$ ipython --no-banner

In [1]: import numpy as np

In [2]: from numpy import linalg as LA

In [3]: np.set_printoptions(precision=2, suppress=True, linewidth=120, sign=" ")

In [4]: mat = np.loadtxt("a.csv", delimiter=",")

In [5]: mat
Out[5]: 
array([[ 4.,  4.,  1.,  5.],
       [ 2.,  5.,  3.,  4.],
       [ 0.,  2.,  5.,  4.],
       [ 1.,  1.,  5.,  1.]])

In [6]: W = np.array([[2, 0, -2], [0, -2, -2], [-1, 0, -2], [2, 0, -1]])

In [7]: coef = np.array([-2, 3, 3])

In [8]: hid = np.maximum(mat @ W + coef, 0)

In [9]: hid
Out[9]: 
array([[ 15.,   0.,   0.],
       [  7.,   0.,   0.],
       [  1.,   0.,   0.],
       [  0.,   1.,   0.]])

In [10]: (hid > 0).astype(int)
Out[10]: 
array([[ 1,  0,  0],
       [ 1,  0,  0],
       [ 1,  0,  0],
       [ 0,  1,  0]])

In [11]: LA.matrix_rank(hid)
Out[11]: np.int64(2)

In [12]: Z = np.array([[3, -3], [-2, 0], [3, 3]])

In [13]: W @ Z
Out[13]: 
array([[  0, -12],
       [ -2,  -6],
       [ -9,  -3],
       [  3,  -9]])

In [14]: hid @ Z
Out[14]: 
array([[ 45., -45.],
       [ 21., -21.],
       [  3.,  -3.],
       [ -2.,   0.]])

In [15]: arr = np.array([[1.0, 0.0, 0.0, 0.0],
    ...:     [0.0, 1.0, 0.0, 0.0],
    ...:     [0.0, 0.5, 0.5, 0.0],
    ...:     [0.0, 0.0, 0.0, 1.0]])

In [16]: round(LA.det(arr.T), 2)
Out[16]: np.float64(0.5)

In [17]: round(float(LA.eigvals(arr).sum().real), 2)
Out[17]: 3.5

In [18]: np.kron(np.eye(2, dtype=int), arr)
Out[18]: 
array([[ 1. ,  0. ,  0. ,  0. ,  0. ,  0. ,  0. ,  0. ],
       [ 0. ,  1. ,  0. ,  0. ,  0. ,  0. ,  0. ,  0. ],
       [ 0. ,  0.5,  0.5,  0. ,  0. ,  0. ,  0. ,  0. ],
       [ 0. ,  0. ,  0. ,  1. ,  0. ,  0. ,  0. ,  0. ],
       [ 0. ,  0. ,  0. ,  0. ,  1. ,  0. ,  0. ,  0. ],
       [ 0. ,  0. ,  0. ,  0. ,  0. ,  1. ,  0. ,  0. ],
       [ 0. ,  0. ,  0. ,  0. ,  0. ,  0.5,  0.5,  0. ],
       [ 0. ,  0. ,  0. ,  0. ,  0. ,  0. ,  0. ,  1. ]])

In [19]: LA.matrix_power(arr, 2)
Out[19]: 
array([[ 1.  ,  0.  ,  0.  ,  0.  ],
       [ 0.  ,  1.  ,  0.  ,  0.  ],
       [ 0.  ,  0.75,  0.25,  0.  ],
       [ 0.  ,  0.  ,  0.  ,  1.  ]])

In [20]: print(arr @ np.ones(4))
[ 1.  1.  1.  1.]

In [21]: pr = np.eye(4)[0]

In [22]: for _ in range(3):
    ...:     pr = pr @ arr
    ...:     print(pr.round(2))
    ...: 
[ 1.  0.  0.  0.]
[ 1.  0.  0.  0.]
[ 1.  0.  0.  0.]

In [23]: x0 = np.array([-1, 3, 3, 3])

In [24]: target = arr @ x0

In [25]: print(target)
[-1.  3.  3.  3.]

In [26]: print(LA.solve(arr, target + arr[:, 0]))
[ 0.  3.  3.  3.]

In [27]: LA.solve(arr, arr[:, 2])
Out[27]: array([ 0.,  0.,  1.,  0.])

In [28]: LA.solve(arr, 5 * target)
Out[28]: array([-5., 15., 15., 15.])

In [29]: Y = np.array([[-1, -2, -1], [2, 1, -1], [-1, -2, 1]])

In [30]: data = Y.T @ Y

In [31]: print(data)
[[ 6  6 -2]
 [ 6  9 -1]
 [-2 -1  3]]

In [32]: round(LA.norm(data, 2), 2)
Out[32]: np.float64(14.06)

In [33]: round(LA.norm(data, 1), 2), round(float(LA.norm(data, np.inf)), 2)
Out[33]: (np.float64(16.0), 16.0)

In [34]: data[1] @ data[2]
Out[34]: np.int64(-24)

In [35]: round(float(LA.norm(data[1], 1)), 2), round(float(LA.norm(data[1], np.inf)), 2)
Out[35]: (16.0, 9.0)

In [36]: Z = np.array([[-3, 0, -2], [-3, 0, 3]])

In [37]: rng = np.random.default_rng(62)

In [38]: M = rng.normal(size=(22, 2)) @ Z + np.array([1, -1, 0])

In [39]: M
Out[39]: 
array([[ 8.49, -1.  , -2.38],
       [ 3.69, -1.  , -0.34],
       [ 4.63, -1.  ,  0.96],
       [ 7.92, -1.  , -5.68],
       [ 5.21, -1.  ,  1.76],
       [ 5.28, -1.  ,  0.99],
       [ 0.09, -1.  , -5.83],
       [-0.23, -1.  ,  1.55],
       [ 2.59, -1.  ,  0.43],
       [ 1.94, -1.  , -3.36],
       [-9.18, -1.  , -5.25],
       [-2.5 , -1.  , -0.09],
       [ 3.89, -1.  ,  4.81],
       [-0.41, -1.  ,  3.76],
       [-1.98, -1.  ,  0.41],
       [ 5.07, -1.  , -0.13],
       [ 1.18, -1.  ,  1.24],
       [-3.48, -1.  ,  3.34],
       [ 0.7 , -1.  ,  1.76],
       [-2.75, -1.  , -3.81],
       [-5.18, -1.  , -4.51],
       [ 0.86, -1.  , -2.49]])

In [40]: x0 = np.array([4, 1, 4])

In [41]: M @ np.eye(3)[1]
Out[41]: array([-1., -1., -1., -1., -1., -1., -1., -1., -1., -1., -1., -1., -1., -1., -1., -1., -1., -1., -1., -1., -1., -1.])

In [42]: Y = np.c_[M[:, :1] @ np.array([[-2]]), np.array([3, 0, 2, 0, 3, 2, 2, 3, 1, 0, 0, 0, 2, 1, 2, 2, 3, 0, 3, 2, 1, 3])]

In [43]: Y
Out[43]: 
array([[-16.98,   3.  ],
       [ -7.37,   0.  ],
       [ -9.25,   2.  ],
       [-15.83,   0.  ],
       [-10.42,   3.  ],
       [-10.56,   2.  ],
       [ -0.18,   2.  ],
       [  0.47,   3.  ],
       [ -5.19,   1.  ],
       [ -3.88,   0.  ],
       [ 18.36,   0.  ],
       [  5.01,   0.  ],
       [ -7.78,   2.  ],
       [  0.83,   1.  ],
       [  3.96,   2.  ],
       [-10.15,   2.  ],
       [ -2.36,   3.  ],
       [  6.96,   0.  ],
       [ -1.4 ,   3.  ],
       [  5.5 ,   2.  ],
       [ 10.36,   1.  ],
       [ -1.72,   3.  ]])

In [44]: np.round(LA.lstsq(M, Y[:, 0])[0], 2) + 0
Out[44]: array([-2.,  0.,  0.])

In [45]: x0 = np.array([0, -2, 0])

In [46]: target = M @ x0

In [47]: print(np.round(LA.pinv(M) @ M, 2) + 0)
[[ 1.  0.  0.]
 [ 0.  1.  0.]
 [ 0.  0.  1.]]

In [48]: print(target)
[ 2.  2.  2.  2.  2.  2.  2.  2.  2.  2.  2.  2.  2.  2.  2.  2.  2.  2.  2.  2.  2.  2.]

In [49]: print(np.round(LA.lstsq(M, target)[0], 2) + 0)
[ 0. -2.  0.]

In [50]: target = target + 0.05 * rng.normal(size=22)

In [51]: print(target)
[ 2.04  2.04  2.02  1.91  2.01  1.96  1.98  1.9   1.97  2.02  2.    2.01  2.06  2.08  2.04  2.05  2.06  1.94  1.89
  1.95  2.04  2.06]

In [52]: coef, *_ = LA.lstsq(M, target)

In [53]: np.round(LA.norm(target - M @ coef), 2)
Out[53]: np.float64(0.26)

In [54]: np.round(M.T @ (target - M @ coef), 2) + 0
Out[54]: array([ 0.,  0.,  0.])

In [55]: coef.round(2) + 0
Out[55]: array([ 0., -2.,  0.])

In [56]: x0 = np.array([1, -3, 5])

In [57]: a = np.maximum(M @ x0, 0)

In [58]: M.T @ a
Out[58]: array([ 359.13, -167.81,  391.04])

In [59]: U, sigma, VT = LA.svd(data, full_matrices=False)

In [60]: np.abs(VT[0])
Out[60]: array([ 0.62,  0.77,  0.18])

In [61]: (sigma > 1e-8).sum()
Out[61]: np.int64(3)

In [62]: np.round(U.T @ data @ VT.T, 2) + 0
Out[62]: 
array([[ 14.06,   0.  ,   0.  ],
       [  0.  ,   3.12,   0.  ],
       [  0.  ,   0.  ,   0.82]])

In [63]: np.round(np.sqrt((sigma ** 2).sum()), 2), round(float(LA.norm(data)), 2)
Out[63]: (np.float64(14.42), 14.42)

In [64]: sigma
Out[64]: array([ 14.06,   3.12,   0.82])

In [65]: np.allclose(U * sigma @ VT, data)
Out[65]: True

In [66]: np.round(VT @ VT.T, 2) + 0
Out[66]: 
array([[ 1.,  0.,  0.],
       [ 0.,  1.,  0.],
       [ 0.,  0.,  1.]])

In [67]: K = np.load("out11.npy")

In [68]: K
Out[68]: 
array([[ 0,  1,  1],
       [ 1,  0,  0],
       [ 1,  0,  0]])

In [69]: np.argwhere(np.triu(K))
Out[69]: 
array([[ 0,  1],
       [ 0,  2]])

In [70]: K @ K
Out[70]: 
array([[ 2,  0,  0],
       [ 0,  1,  1],
       [ 0,  1,  1]])

In [71]: np.trace(K @ K @ K) // 6
Out[71]: np.int64(0)

In [72]: L = np.diag(K.sum(axis=1)) - K

In [73]: LA.matrix_rank(L)
Out[73]: np.int64(2)

In [74]: L @ np.ones(3)
Out[74]: array([ 0.,  0.,  0.])

In [75]: round(LA.det(L[1:, 1:]))
Out[75]: 1

In [76]: np.round(LA.eigvalsh(L), 2) + 0
Out[76]: array([ 0.,  1.,  3.])
